$ ipython --no-banner

In [1]: import numpy as np

In [2]: from numpy import linalg as LA

In [3]: np.set_printoptions(suppress=True, linewidth=120)

In [4]: m1 = np.loadtxt("test12.csv", delimiter=",")

In [5]: m1
Out[5]: 
array([[ -1.7,   5.8,   1.2,  15.6,   3.2, -10.4],
       [-11.3,  12.7,   4.2,   2.5,   9.1,  -2.3],
       [ -2.6, -14.1,   7.4,  -0.3,  -7.6,   9.1],
       [-10.2, -12.6,  10.5,   1.5,   3.6,   3.5],
       [ -6.6,   6.8,   7.6,   6. , -13.5,  -5.9],
       [ -9.5, -16. ,  -1.3,  -5.8,  -1.8,   3.7],
       [-12.3,  -0.2, -10.8,  -6.5,   3.3,  -8.7],
       [ -3.8,  -0.3, -11.2,   4.4,   8. , -13.2],
       [ 13.5,   8.3,  -8.9,  -4.9,   3.3,  -5.9],
       [ 10.1,   8. ,  -1.4,   5.4,  -9.7, -10.5],
       [-17.2,   0.1,  -6.8,  -2.8,   3. ,  -6.3]])

In [6]: x = np.array([-1, 1, -4, 0, 0, 0])

In [7]: y = m1 @ x

In [8]: y.round(1)
Out[8]: array([  2.7,   7.2, -41.1, -44.4, -17. ,  -1.3,  55.3,  48.3,  30.4,   3.5,  44.5])

In [9]: np.round(LA.pinv(m1) @ m1, 1) + 0
Out[9]: 
array([[1., 0., 0., 0., 0., 0.],
       [0., 1., 0., 0., 0., 0.],
       [0., 0., 1., 0., 0., 0.],
       [0., 0., 0., 1., 0., 0.],
       [0., 0., 0., 0., 1., 0.],
       [0., 0., 0., 0., 0., 1.]])

In [10]: np.round(LA.lstsq(m1, y)[0], 1) + 0
Out[10]: array([-1.,  1., -4.,  0.,  0.,  0.])

In [11]: np.round(LA.solve(m1.T @ m1, m1.T @ y), 1) + 0
Out[11]: array([-1.,  1., -4.,  0.,  0.,  0.])

In [12]: rng = np.random.default_rng(2401)

In [13]: y = y + 0.3 * rng.normal(size=11)

In [14]: y.round(1)
Out[14]: array([  3. ,   7.5, -41.1, -43.8, -16.3,  -1. ,  55.2,  48.6,  30.6,   3.9,  44.4])

In [15]: beta, *_ = LA.lstsq(m1, y)

In [16]: beta.round(1) + 0
Out[16]: array([-1. ,  1. , -3.9,  0. ,  0. , -0.1])

In [17]: np.round(m1.T @ (y - m1 @ beta), 1) + 0
Out[17]: array([0., 0., 0., 0., 0., 0.])

In [18]: beta.round()
Out[18]: array([-1.,  1., -4., -0.,  0., -0.])

In [19]: proj = m1 @ LA.solve(m1.T @ m1, m1.T)

In [20]: print(np.allclose(proj @ proj, proj))
True

In [21]: LA.matrix_rank(np.eye(11) - proj)
Out[21]: np.int64(5)

In [22]: np.round(proj @ m1[:, 4], 1)
Out[22]: array([  3.2,   9.1,  -7.6,   3.6, -13.5,  -1.8,   3.3,   8. ,   3.3,  -9.7,   3. ])

In [23]: np.round(LA.eigvalsh(proj), 1) + 0
Out[23]: array([0., 0., 0., 0., 0., 1., 1., 1., 1., 1., 1.])

In [24]: np.round(np.diag(proj), 1)
Out[24]: array([0.7, 0.6, 0.3, 0.9, 0.7, 0.3, 0.4, 0.5, 0.5, 0.5, 0.4])

In [25]: F = np.load("data.npy")

In [26]: F
Out[26]: 
array([[0, 2, 0, 0, 0, 0],
       [0, 1, 0, 0, 0, 0],
       [2, 1, 0, 0, 0, 0],
       [0, 0, 0, 2, 0, 0],
       [0, 0, 0, 1, 0, 0],
       [0, 0, 2, 1, 0, 0],
       [0, 0, 0, 0, 0, 2],
       [0, 0, 0, 0, 0, 1],
       [0, 0, 0, 0, 2, 1]])

In [27]: out = np.c_[F[:, :4] @ np.array([[6, 9, -4, -7], [9, -6, -4, -6], [0, -6, 8, -1], [5, 1, -1, 7]]), np.array([4, 2, -5, -1, -5, 2, -4, 4, 1])]

In [28]: out
Out[28]: 
array([[ 18, -12,  -8, -12,   4],
       [  9,  -6,  -4,  -6,   2],
       [ 21,  12, -12, -20,  -5],
       [ 10,   2,  -2,  14,  -1],
       [  5,   1,  -1,   7,  -5],
       [  5, -11,  15,   5,   2],
       [  0,   0,   0,   0,  -4],
       [  0,   0,   0,   0,   4],
       [  0,   0,   0,   0,   1]])

In [29]: LA.matrix_rank(np.c_[F, out])
Out[29]: np.int64(7)

In [30]: np.round(LA.norm(LA.qr(F)[0].T @ out, axis=0) ** 2 / ((out ** 2).sum(axis=0) + 1e-12), 1)
Out[30]: array([1. , 1. , 1. , 1. , 0.6])

In [31]: np.round(LA.norm(out - F @ LA.lstsq(F, out)[0], axis=0), 1) + 0
Out[31]: array([0. , 0. , 0. , 0. , 6.7])

In [32]: idx = rng.permutation(6)

In [33]: out = m1[:, idx] * rng.choice([-1, 1], 6)

In [34]: out
Out[34]: 
array([[  1.2,  10.4,   5.8,  15.6,   3.2,   1.7],
       [  4.2,   2.3,  12.7,   2.5,   9.1,  11.3],
       [  7.4,  -9.1, -14.1,  -0.3,  -7.6,   2.6],
       [ 10.5,  -3.5, -12.6,   1.5,   3.6,  10.2],
       [  7.6,   5.9,   6.8,   6. , -13.5,   6.6],
       [ -1.3,  -3.7, -16. ,  -5.8,  -1.8,   9.5],
       [-10.8,   8.7,  -0.2,  -6.5,   3.3,  12.3],
       [-11.2,  13.2,  -0.3,   4.4,   8. ,   3.8],
       [ -8.9,   5.9,   8.3,  -4.9,   3.3, -13.5],
       [ -1.4,  10.5,   8. ,   5.4,  -9.7, -10.1],
       [ -6.8,   6.3,   0.1,  -2.8,   3. ,  17.2]])

In [35]: U, _, vt = LA.svd(m1.T @ out)

In [36]: print(np.round(LA.lstsq(m1, out)[0], 1) + 0)
[[ 0.  0.  0.  0.  0. -1.]
 [ 0.  0.  1.  0.  0.  0.]
 [ 1.  0.  0.  0.  0.  0.]
 [ 0.  0.  0.  1.  0.  0.]
 [ 0.  0.  0.  0.  1.  0.]
 [ 0. -1.  0.  0.  0.  0.]]

In [37]: data = np.load("mat.npy")

In [38]: data
Out[38]: 
array([[ 3.,  0.],
       [ 0., -3.]])

In [39]: ang = np.radians(72)

In [40]: Rm = np.eye(2)

In [41]: Rm[0, 0] = Rm[1, 1] = np.cos(ang)

In [42]: Rm[0, 1], Rm[1, 0] = -np.sin(ang), np.sin(ang)

In [43]: Rm.round(1)
Out[43]: 
array([[ 0.3, -1. ],
       [ 1. ,  0.3]])

In [44]: out = data @ Rm.T

In [45]: out.round(1)
Out[45]: 
array([[ 0.9,  2.9],
       [ 2.9, -0.9]])

In [46]: np.allclose(LA.norm(data, axis=1), LA.norm(out, axis=1))
Out[46]: True

In [47]: ev, vecs = LA.eigh(out)

In [48]: np.round(vecs @ np.diag(ev) @ vecs.T, 1)
Out[48]: 
array([[ 0.9,  2.9],
       [ 2.9, -0.9]])

In [49]: print(np.abs(vecs[:, -1]).round(6).argmax())
0

In [50]: ev.round(1)
Out[50]: array([-3.,  3.])

In [51]: np.einsum("ii->", data)
Out[51]: np.float64(0.0)

In [52]: np.einsum("ij,ji->", data, data)
Out[52]: np.float64(18.0)

In [53]: np.kron(np.eye(2, dtype=int), data)
Out[53]: 
array([[ 3.,  0.,  0.,  0.],
       [ 0., -3.,  0., -0.],
       [ 0.,  0.,  3.,  0.],
       [ 0., -0.,  0., -3.]])

In [54]: round(float(LA.det(data.T)), 1)
Out[54]: -9.0

In [55]: np.poly(data)
Out[55]: array([ 1.,  0., -9.])

In [56]: np.round(LA.eigvals(data), 1)
Out[56]: array([ 3., -3.])

In [57]: ev, vecs = LA.eigh(data)

In [58]: x = np.array([0, -2])

In [59]: vecs * np.maximum(ev, 0) @ vecs.T
Out[59]: 
array([[3., 0.],
       [0., 0.]])

In [60]: print(x @ data @ x)
-12.0

In [61]: print((np.sign(vecs[:, -1].round(6)) == np.sign(vecs[0, -1].round(6))).astype(int))
[1 0]

In [62]: f, v = data[0], data[1]

In [63]: f @ f
Out[63]: np.float64(9.0)

In [64]: f @ v
Out[64]: np.float64(0.0)

In [65]: p = (f @ v) / (f @ f) * f

In [66]: p
Out[66]: array([0., 0.])

In [67]: print(v - p)
[ 0. -3.]

In [68]: W0 = np.load("layer15.npy")

In [69]: W0
Out[69]: 
array([[  2,   0,  -1,   0],
       [  5,  -5,  -3, -10],
       [ -2,  -4,  -2,  -8],
       [ -3,   1,  -4,   2],
       [  1,  -3,  -5,  -6],
       [  4,  -5,   4, -10],
       [ -4,  -2,  -4,  -4]])

In [70]: LA.cond(W0) > 100
Out[70]: np.True_

In [71]: [round(float(x), 1) for x in LA.svd(W0, compute_uv=False)[:3]]
Out[71]: [20.6, 10.4, 5.6]

In [72]: U, sv, vt = LA.svd(W0)

In [73]: vecs = vt[:(sv > 1e-8).sum()]

In [74]: x = W0[0] + 4 * W0[3] + rng.integers(2) * np.eye(4)[1]

In [75]: x
Out[75]: array([-10.,   5., -17.,   8.])

In [76]: np.allclose(vecs.T @ vecs @ x, x)
Out[76]: False

In [77]: print(np.round(vecs.T @ vecs, 1) + 0)
[[1.  0.  0.  0. ]
 [0.  0.2 0.  0.4]
 [0.  0.  1.  0. ]
 [0.  0.4 0.  0.8]]

In [78]: U, sv, vt = LA.svd(W0)

In [79]: np.argmax(sv[:-1] / (sv[1:] + 1e-6)) + 1
Out[79]: np.int64(3)

In [80]: sv.round(1) + 0
Out[80]: array([20.6, 10.4,  5.6,  0. ])

In [81]: out = U[:, :3] @ np.diag(sv[:3]) @ vt[:3]

In [82]: print(LA.matrix_rank(out))
3

In [83]: LA.matrix_rank(W0, rtol=0.05)
Out[83]: np.int64(3)

In [84]: np.round(LA.svd(data, compute_uv=False), 1)
Out[84]: array([3., 3.])

In [85]: print(data.mean(axis=0))
[ 1.5 -1.5]

In [86]: data[:, 2]
Traceback (most recent call last):
  Cell In[86], line 1
    data[:, 2]
IndexError: index 2 is out of bounds for axis 1 with size 2


In [87]: print(round(LA.norm(data), 1))
4.2

In [88]: np.count_nonzero(data)
Out[88]: np.int64(2)

In [89]: LA.matrix_rank(data)
Out[89]: np.int64(2)

In [90]: data.sum(axis=0)
Out[90]: array([ 3., -3.])

In [91]: print(np.diff(data, axis=0))
[[-3. -3.]]

In [92]: arr = np.load("run13.npy")

In [93]: arr.round(1) + 0
Out[93]: 
array([[ 1. , -2.7, -0.2, -0.4,  0.6],
       [-0.4, -1.4,  1.8,  1.7,  1.1],
       [ 1.3, -2.1, -1.1, -1.3,  0. ],
       [-1.3,  2.1,  1.1,  1.3,  0. ],
       [-0.7, -0.6,  1.9,  1.9,  1. ],
       [ 0.1,  1.9, -1.5, -1.4, -1.1],
       [-0.7,  2.7, -0.5, -0.2, -0.8],
       [ 0.6,  1. , -1.9, -1.8, -1. ],
       [-1. ,  2.8,  0. ,  0.3, -0.6],
       [-1.2,  2.2,  1. ,  1.2, -0.1],
       [-0.6,  2.7, -0.6, -0.4, -0.9],
       [ 0.5, -2.6,  0.8,  0.6,  0.9]])

In [94]: U, sv, vt = LA.svd(arr)

In [95]: vecs = vt[:(sv > 1e-8).sum()]

In [96]: x = arr[5] + 3 * arr[8] + rng.integers(2) * np.eye(5)[2]

In [97]: x.round(1)
Out[97]: array([-2.8, 10.2, -1.4, -0.6, -2.9])

In [98]: np.round(vecs.T @ vecs, 1) + 0
Out[98]: 
array([[ 0.2, -0.3, -0.2, -0.2,  0. ],
       [-0.3,  0.9, -0.1,  0. , -0.2],
       [-0.2, -0.1,  0.4,  0.4,  0.2],
       [-0.2,  0. ,  0.4,  0.4,  0.2],
       [ 0. , -0.2,  0.2,  0.2,  0.1]])

In [99]: LA.matrix_rank(np.vstack([arr, x]))
Out[99]: np.int64(2)

In [100]: Xc = arr - arr.mean(axis=0)

In [101]: vecs = LA.svd(Xc)[2][:2]

In [102]: out = Xc - Xc @ vecs.T @ vecs

In [103]: LA.norm(out, axis=1).round(6).argmax()
Out[103]: np.int64(0)

In [104]: np.round(np.cov(Xc @ vecs.T, rowvar=False), 1) + 0
Out[104]: 
array([[5.9, 0. ],
       [0. , 3.6]])

In [105]: print(np.round(out.std(axis=0), 1) + 0)
[0. 0. 0. 0. 0.]

In [106]: D = LA.norm(arr[:, None] - arr[None], axis=-1)

In [107]: D[:5, :5].round(1)
Out[107]: 
array([[0. , 3.5, 1.6, 5.8, 4.1],
       [3.5, 0. , 4.6, 3.8, 0.8],
       [1.6, 4.6, 0. , 6. , 5.1],
       [5.8, 3.8, 6. , 0. , 3.2],
       [4.1, 0.8, 5.1, 3.2, 0. ]])

In [108]: np.round(LA.norm(arr, axis=1), 1)
Out[108]: array([3., 3., 3., 3., 3., 3., 3., 3., 3., 3., 3., 3.])

In [109]: D.shape
Out[109]: (12, 12)

In [110]: print(LA.matrix_rank(D ** 2))
3

In [111]: X = np.loadtxt("case4.csv", delimiter=",")

In [112]: X
Out[112]: 
array([[ 0.1,  1.2,  4.1],
       [-0.2,  1. ,  3.8],
       [ 0. ,  0.9,  4.1],
       [ 0. ,  1. ,  4. ],
       [-0.1,  1. ,  4. ],
       [ 0.1,  0.9,  3.9],
       [ 0. ,  1.1,  4. ],
       [ 0. ,  1. ,  4. ],
       [ 4.9,  2.1,  3. ],
       [ 5.1,  1.8,  3. ],
       [ 5.1,  2.1,  3. ],
       [ 5. ,  2. ,  3. ],
       [ 4.9,  1.9,  3. ],
       [ 4.9,  2. ,  2.9],
       [ 5.1,  1.9,  3. ],
       [ 4.9,  2. ,  3.1],
       [-0.1,  0.2,  3.9],
       [ 0. , -0.1,  3.9],
       [-0.2, -0.1,  3.9],
       [ 0. ,  0. ,  4.1],
       [ 0. , -0.1,  4.1],
       [ 0. , -0.1,  4.1],
       [ 0.2, -0.1,  4. ],
       [ 0. ,  0.1,  3.9]])

In [113]: basis = X[[8, 3]].astype(float)

In [114]: for _ in range(7):
     ...:     idx = LA.norm(X[:, None] - basis, axis=-1).argmin(axis=1)
     ...:     basis = np.array([X[idx == j].mean(axis=0) for j in range(2)])
     ...: 

In [115]: idx
Out[115]: array([1, 1, 1, 1, 1, 1, 1, 1, 0, 0, 0, 0, 0, 0, 0, 0, 1, 1, 1, 1, 1, 1, 1, 1])

In [116]: basis.round(1) + 0
Out[116]: 
array([[5. , 2. , 3. ],
       [0. , 0.5, 4. ]])

In [117]: print(np.bincount(idx))
[ 8 16]
